$ python3 -q
>>> import numpy as np
>>> import numpy.linalg as la
>>> np.set_printoptions(suppress=True, linewidth=200)
>>> rnd = lambda a: np.round(a, 2) + 0
>>> W0 = np.loadtxt("block3.csv", delimiter=",")
>>> W0
array([[ 0.,  0.,  0., 13.],
       [ 0.,  8., 12.,  6.],
       [ 5., 20.,  0.,  0.],
       [ 3.,  0.,  1., 16.],
       [ 8., 17.,  4.,  0.],
       [ 0.,  0., 11., 18.],
       [ 1.,  9., 14.,  3.],
       [ 0.,  8.,  0.,  2.],
       [ 6.,  0.,  0.,  7.],
       [ 1.,  3.,  0.,  6.],
       [ 2.,  0.,  4., 14.],
       [11.,  0.,  0.,  6.],
       [ 9., 12.,  0.,  0.],
       [ 8., 19.,  9.,  0.],
       [ 6.,  0.,  0., 13.]])
>>> Y = np.c_[W0[:, :1] @ np.array([[-2]]), np.array([4, 0, 3, 2, 1, 4, 0, 0, 1, 3, 5, 1, 5, 2, 2])]
>>> Y
array([[  0.,   4.],
       [  0.,   0.],
       [-10.,   3.],
       [ -6.,   2.],
       [-16.,   1.],
       [  0.,   4.],
       [ -2.,   0.],
       [  0.,   0.],
       [-12.,   1.],
       [ -2.,   3.],
       [ -4.,   5.],
       [-22.,   1.],
       [-18.,   5.],
       [-16.,   2.],
       [-12.,   2.]])
>>> la.matrix_rank(np.c_[W0, Y])
np.int64(5)
>>> blk = np.stack([W0, 3 * W0, W0[::-1]])
>>> la.matrix_rank(blk.reshape(3, -1))
np.int64(2)
>>> blk.shape
(3, 15, 4)
>>> la.matrix_rank(blk)
array([4, 4, 4])
>>> cen = W0 - W0.mean(axis=0)
>>> V = la.svd(cen)[2][:2]
>>> Y = cen - cen @ V.T @ V
>>> rnd(np.cov(cen @ V.T, rowvar=False))
array([[91.9 ,  0.  ],
       [ 0.  , 30.85]])
>>> rnd(np.diag(V.T @ V))
array([0.18, 0.61, 0.8 , 0.42])
>>> rnd(la.norm(Y) / la.norm(cen))
np.float64(0.34)
>>> x = np.array([-2, -1, 0, 1])
>>> y = W0 @ x
>>> y
array([ 13.,  -2., -30.,  10., -33.,  18.,  -8.,  -6.,  -5.,   1.,  10., -16., -30., -35.,   1.])
>>> rnd(la.lstsq(W0, y)[0])
array([-2., -1.,  0.,  1.])
>>> rng = np.random.default_rng(334)
>>> y = y + 0.3 * rng.normal(size=15)
>>> rnd(y)
array([ 13.17,  -1.9 , -30.3 ,   9.56, -33.4 ,  17.85,  -8.38,  -6.39,  -4.82,   1.07,  10.01, -16.03, -29.71, -35.16,   1.05])
>>> beta, *_ = la.lstsq(W0, y)
>>> rnd(beta)
array([-1.98, -1.02,  0.  ,  0.99])
>>> rnd(la.norm(y - W0 @ beta))
np.float64(0.8)
>>> hat = W0 @ la.solve(W0.T @ W0, W0.T)
>>> rnd(np.trace(hat))
np.float64(4.0)
>>> np.allclose(hat @ hat, hat)
True
>>> la.matrix_rank(np.eye(15) - hat)
np.int64(11)
>>> rnd(la.eigvalsh(hat))
array([0., 0., 0., 0., 0., 0., 0., 0., 0., 0., 0., 1., 1., 1., 1.])
>>> arr = np.load("w.npy")
>>> arr
array([[ 0.81, -0.91,  0.85],
       [ 0.86,  0.18, -0.13],
       [ 0.98, -0.98,  0.96],
       [-0.57,  0.5 , -0.42],
       [-0.98,  0.99, -0.98],
       [-0.34, -0.41,  0.34],
       [ 0.68, -0.51,  0.43],
       [ 0.76,  0.64, -0.54],
       [-0.72, -0.1 ,  0.07],
       [-0.42,  0.18, -0.15],
       [-0.77,  0.44, -0.37],
       [ 0.31, -0.74,  0.64],
       [-0.95,  0.77, -0.69],
       [-0.74,  0.81, -0.73],
       [-0.02,  0.68, -0.58],
       [ 0.99, -0.94,  0.89],
       [ 0.77, -0.48,  0.41],
       [-0.96,  0.62, -0.54],
       [ 0.97, -0.89,  0.82],
       [-0.16,  0.44, -0.36],
       [-0.41, -0.23,  0.18],
       [ 0.87, -0.89,  0.82]])
>>> Uu, s, Vt = la.svd(arr)
>>> rnd(s)
array([5.11, 1.91, 0.11])
>>> np.argmax(s[:-1] / (s[1:] + 1e-6)) + 1
np.int64(2)
>>> Y = Uu[:, :2] @ np.diag(s[:2]) @ Vt[:2]
>>> la.matrix_rank(Y)
np.int64(2)
>>> cen = arr - arr.mean(axis=0)
>>> V = la.svd(cen)[2][:2]
>>> Y = cen - cen @ V.T @ V
>>> rnd(np.cov(cen @ V.T, rowvar=False))
array([[1.24, 0.  ],
       [0.  , 0.17]])
>>> rnd((cen @ V.T).std(axis=0))
array([1.09, 0.41])
>>> rnd(np.diag(V.T @ V))
array([1.  , 0.56, 0.44])
>>> rnd(la.norm(Y) / la.norm(cen))
np.float64(0.02)
>>> la.norm(Y, axis=1).round(6).argmax()
np.int64(4)
>>> gram = np.cov(arr, rowvar=False)
>>> rnd(np.median(arr, axis=0))
array([-0.09,  0.04, -0.03])
>>> gram.shape
(3, 3)
>>> x = np.array([2, -2, 0])
>>> y = arr @ x
>>> beta, lr = np.zeros(3), 1 / la.norm(arr, 2) ** 2
>>> for i in range(3):
...     beta -= lr * arr.T @ (arr @ beta - y)
...     if i % 1 == 0: print(i, round(la.norm(arr @ beta - y), 2))
... 
0 1.08
1 0.93
2 0.8
>>> rnd(beta)
array([ 1.64, -1.28,  1.18])
>>> rnd(la.cond(arr))
np.float64(45.73)
>>> O, _ = la.qr(np.array([[-1.8, -0.4, -0.3, 0.2],
...     [-0.5, 0.3, 1.3, -0.1],
...     [-0.5, 0.0, 1.3, -0.4],
...     [-0.9, 0.6, -1.2, 0.3]]))
>>> V, _ = la.qr(np.array([[-0.8, 0.9, 0.6, 0.2, 0.4],
...     [1.7, -0.2, -0.3, 0.8, 0.9],
...     [0.2, 0.1, -1.9, 0.3, -0.4],
...     [-1.3, -0.2, 1.1, 1.8, -0.8],
...     [0.2, 0.0, -0.4, 0.7, -0.1]]))
>>> s = 5 * 0.9 ** np.arange(4)
>>> A = O[:, :4] * s @ V[:4]
>>> rnd(A)
array([[ 3.47,  3.28, -0.72, -0.03, -0.34],
       [ 0.13,  0.55,  1.27,  3.41,  1.67],
       [-1.38,  2.62,  2.37, -0.82,  0.26],
       [-2.12,  2.14, -3.01,  1.36,  0.38]])
>>> t = np.radians(90)
>>> r_ = np.eye(5)
>>> r_[2, 2] = r_[0, 0] = np.cos(t)
>>> r_[2, 0], r_[0, 2] = -np.sin(t), np.sin(t)
>>> rnd(r_)
array([[ 0.,  0.,  1.,  0.,  0.],
       [ 0.,  1.,  0.,  0.,  0.],
       [-1.,  0.,  0.,  0.,  0.],
       [ 0.,  0.,  0.,  1.,  0.],
       [ 0.,  0.,  0.,  0.,  1.]])
>>> Y = A @ r_.T
>>> np.allclose(la.norm(A, axis=1), la.norm(Y, axis=1))
True
>>> rnd(la.det(r_)), np.trace(r_)
(np.float64(1.0), np.float64(3.0))
>>> np.allclose(A @ A.T, Y @ Y.T)
True
>>> rnd(Y)
array([[-0.72,  3.28, -3.47, -0.03, -0.34],
       [ 1.27,  0.55, -0.13,  3.41,  1.67],
       [ 2.37,  2.62,  1.38, -0.82,  0.26],
       [-3.01,  2.14,  2.12,  1.36,  0.38]])
>>> rnd(np.abs(Y - A).max(axis=0))
array([4.18, 0.  , 5.13, 0.  , 0.  ])
>>> gram = A.T @ A
>>> np.allclose(gram, gram.T)
True
>>> Y = np.array([[1, 5], [2, 2]])
>>> basis = np.kron(Y, A)
>>> la.matrix_rank(basis)
np.int64(8)
>>> basis.shape
(8, 10)
>>> rnd(la.norm(basis, 2)), rnd(la.norm(Y, 2) * la.norm(A, 2))
(np.float64(28.28), np.float64(28.28))
